% python3 -q
>>> import numpy as np
>>> import numpy.linalg as la
>>> np.set_printoptions(precision=2, suppress=True, linewidth=200)
>>> tidy = lambda a: np.round(a, 2) + 0
>>> arr = np.loadtxt("a.csv", delimiter=",")
>>> arr
array([[-0.55, -2.16, -2.19],
       [-1.29, -1.42, -1.35],
       [-0.09,  2.98,  3.12],
       [-5.96, -2.4 , -1.21],
       [-0.06,  0.04,  0.04],
       [ 0.09, -2.9 , -3.13],
       [-0.63,  0.65,  0.8 ],
       [-2.61, -2.99, -2.58],
       [-3.27, -5.1 , -4.78],
       [ 6.01,  2.45,  1.16],
       [-2.64, -2.99, -2.6 ],
       [ 6.07,  2.38,  1.08],
       [-3.33, -5.18, -4.77],
       [ 0.03, -0.02, -0.06],
       [-6.02, -2.34, -1.18],
       [-0.07,  2.83,  3.1 ],
       [-0.62, -2.21, -2.2 ],
       [ 1.27,  4.39,  4.47],
       [ 3.89,  4.48,  3.94],
       [-1.28, -1.49, -1.22],
       [-3.42,  0.58,  1.47],
       [-0.08,  0.02,  0.  ],
       [ 3.91,  4.49,  3.83],
       [ 3.92,  4.52,  3.88],
       [ 4.56,  3.8 ,  2.96],
       [-1.81, -6.61, -6.6 ],
       [ 4.7 ,  1.  ,  0.01]])
>>> z = arr[:, 1] > np.median(arr[:, 1])
>>> u = arr[z].mean(axis=0) - arr[~z].mean(axis=0)
>>> z.astype(int)
array([0, 0, 1, 0, 1, 0, 1, 0, 0, 1, 0, 1, 0, 0, 0, 1, 0, 1, 1, 0, 1, 0, 1, 1, 1, 0, 1])
>>> tidy(u)
array([4.41, 5.36, 4.72])
>>> tidy((((arr - arr.mean(axis=0)) @ u > 0) == z).mean())
np.float64(0.89)
>>> u, g = arr[23], arr[2]
>>> tidy(u @ g)
np.float64(25.22)
>>> p = (u @ g) / (u @ u) * u
>>> tidy((g - p) @ u)
np.float64(0.0)
>>> tidy(g - p)
array([-2.03,  0.74,  1.2 ])
>>> la.matrix_rank(np.outer(u, g))
np.int64(1)
>>> data = np.loadtxt("sample16.csv", delimiter=",")
>>> data
array([[ 2.,  0.,  0.,  0.,  0.,  0.,  0.,  0.,  5.,  1., -4., -4.,  1.],
       [ 2.,  1.,  2.,  0.,  1.,  2.,  0.,  2.,  2.,  5.,  5., -3.,  1.],
       [ 2.,  2.,  0.,  2.,  0.,  1.,  2.,  2., -5.,  4., -1.,  3., -5.],
       [ 0.,  1.,  0.,  0.,  2.,  0.,  0.,  0.,  1., -3., -5.,  0., -5.],
       [ 0.,  1.,  0.,  2.,  0.,  0.,  2.,  2.,  2.,  4., -3.,  2.,  4.],
       [ 2.,  1.,  0.,  1.,  1.,  2.,  0.,  0.,  4.,  1., -2., -4., -5.],
       [ 1.,  1.,  0.,  1.,  0.,  0.,  2.,  2., -4.,  5., -1., -3., -3.],
       [ 1.,  0.,  1.,  2.,  0.,  2.,  1.,  1., -4., -4., -3., -5., -4.],
       [ 0.,  0.,  0.,  0.,  0.,  0.,  0.,  0.,  4.,  4., -1., -4., -6.],
       [ 0.,  0.,  0.,  0.,  0.,  0.,  0.,  0.,  7., -1., -5., -8.,  7.],
       [ 0.,  0.,  0.,  0.,  0.,  0.,  0.,  0., -2.,  8., -8.,  2.,  0.],
       [ 0.,  0.,  0.,  0.,  0.,  0.,  0.,  0., -9.,  9.,  0.,  3., -7.],
       [ 0.,  0.,  0.,  0.,  0.,  0.,  0.,  0., -6., -1.,  3.,  1.,  0.]])
>>> Y = data[0, 0] * data[1:] - np.outer(data[1:, 0], data[0])
>>> Y
array([[  0.,   2.,   4.,   0.,   2.,   4.,   0.,   4.,  -6.,   8.,  18.,   2.,   0.],
       [  0.,   4.,   0.,   4.,   0.,   2.,   4.,   4., -20.,   6.,   6.,  14., -12.],
       [  0.,   2.,   0.,   0.,   4.,   0.,   0.,   0.,   2.,  -6., -10.,   0., -10.],
       [  0.,   2.,   0.,   4.,   0.,   0.,   4.,   4.,   4.,   8.,  -6.,   4.,   8.],
       [  0.,   2.,   0.,   2.,   2.,   4.,   0.,   0.,  -2.,   0.,   4.,   0., -12.],
       [  0.,   2.,   0.,   2.,   0.,   0.,   4.,   4., -13.,   9.,   2.,  -2.,  -7.],
       [  0.,   0.,   2.,   4.,   0.,   4.,   2.,   2., -13.,  -9.,  -2.,  -6.,  -9.],
       [  0.,   0.,   0.,   0.,   0.,   0.,   0.,   0.,   8.,   8.,  -2.,  -8., -12.],
       [  0.,   0.,   0.,   0.,   0.,   0.,   0.,   0.,  14.,  -2., -10., -16.,  14.],
       [  0.,   0.,   0.,   0.,   0.,   0.,   0.,   0.,  -4.,  16., -16.,   4.,   0.],
       [  0.,   0.,   0.,   0.,   0.,   0.,   0.,   0., -18.,  18.,   0.,   6., -14.],
       [  0.,   0.,   0.,   0.,   0.,   0.,   0.,   0., -12.,  -2.,   6.,   2.,   0.]])
>>> la.matrix_rank(Y), la.matrix_rank(data)
(np.int64(12), np.int64(13))
